% python3 -q
>>> import numpy as np
>>> import numpy.linalg as la
>>> np.set_printoptions(precision=2, suppress=True, linewidth=160, sign=" ")
>>> W0 = np.loadtxt("data.csv", delimiter=",")
>>> W0
array([[ 0.,  0.,  1.],
       [ 0.,  0.,  1.],
       [ 1.,  1.,  0.]])
>>> np.all(la.eigvalsh(W0) > 0)
np.False_
>>> try:
...     la.cholesky(W0)
... except la.LinAlgError as e:
...     print("failed:", e)
... 
failed: Matrix is not positive definite
>>> E = np.load("arr.npy")
>>> E
array([[ 1, -2,  2],
       [ 3, -6,  6],
       [ 3, -6,  6]])
>>> proj = np.triu(np.array([[0, 0, 0], [2, 2, 2], [2, 0, 2]]), 1) + np.eye(3)
>>> B = proj @ E @ la.inv(proj)
>>> B
array([[  1.,  -2.,   6.],
       [  9., -18.,  54.],
       [  3.,  -6.,  18.]])
>>> np.round(la.det(B), 2)
np.float64(-0.0)
>>> print(np.trace(B), np.trace(E))
1.0 1
>>> np.unique(E.round(6), axis=0).shape
(2, 3)
>>> round(float(np.trace(la.pinv(E) @ E)), 2)
1.0
>>> np.allclose(E[:-1].T @ la.lstsq(E[:-1].T, E[-1])[0], E[-1])
True
>>> la.lstsq(E[:-1].T, E[-1])[2]
np.int32(1)
>>> A = np.load("w.npy")
>>> A
array([[ 5.22,  2.86,  3.61],
       [ 0.7 ,  0.68,  0.2 ],
       [-0.13, -0.15, -0.18],
       [ 3.49,  1.18,  2.23],
       [ 7.24,  3.32,  4.61],
       [ 4.15,  2.67,  2.87],
       [-7.02, -4.12, -4.23],
       [ 2.62,  1.86,  1.85],
       [ 6.67,  3.43,  4.34],
       [-1.31, -0.99, -1.03],
       [-6.56, -2.19, -4.46],
       [-4.35, -4.42, -3.13],
       [-1.78,  0.14, -1.35],
       [ 0.77, -1.73,  0.8 ],
       [ 6.76,  1.94,  4.8 ],
       [-0.9 ,  0.84, -0.58],
       [-2.18, -1.26, -1.42],
       [-3.53, -3.02, -1.96]])
>>> G = A.T @ A
>>> round(float(np.trace(G)), 2), np.round((A ** 2).sum(), 2)
(595.44, np.float64(595.44))
>>> G
array([[ 341.36,  170.41,  225.79],
       [ 170.41,  103.91,  111.42],
       [ 225.79,  111.42,  150.16]])
>>> print(np.diag(G))
[ 341.36  103.91  150.16]
>>> np.allclose(G, G.T)
True
>>> B = np.c_[A[:, :2] @ np.array([[-2, -7], [-7, -7]]), np.array([5, 0, 5, 5, 2, 1, 1, 2, 3, 2, 0, 1, 3, 3, 0, 3, 0, 2])]
>>> B
array([[-30.46, -56.56,   5.  ],
       [ -6.16,  -9.66,   0.  ],
       [  1.31,   1.96,   5.  ],
       [-15.24, -32.69,   5.  ],
       [-37.72, -73.92,   2.  ],
       [-26.99, -47.74,   1.  ],
       [ 42.88,  77.98,   1.  ],
       [-18.26, -31.36,   2.  ],
       [-37.35, -70.7 ,   3.  ],
       [  9.55,  16.1 ,   2.  ],
       [ 28.45,  61.25,   0.  ],
       [ 39.64,  61.39,   1.  ],
       [  2.58,  11.48,   3.  ],
       [ 10.57,   6.72,   3.  ],
       [-27.1 , -60.9 ,   0.  ],
       [ -4.08,   0.42,   3.  ],
       [ 13.18,  24.08,   0.  ],
       [ 28.2 ,  45.85,   2.  ]])
>>> la.matrix_rank(np.c_[A, B])
np.int64(4)
>>> print(np.round(la.lstsq(A, B[:, 0])[0], 2) + 0)
[-2. -7.  0.]
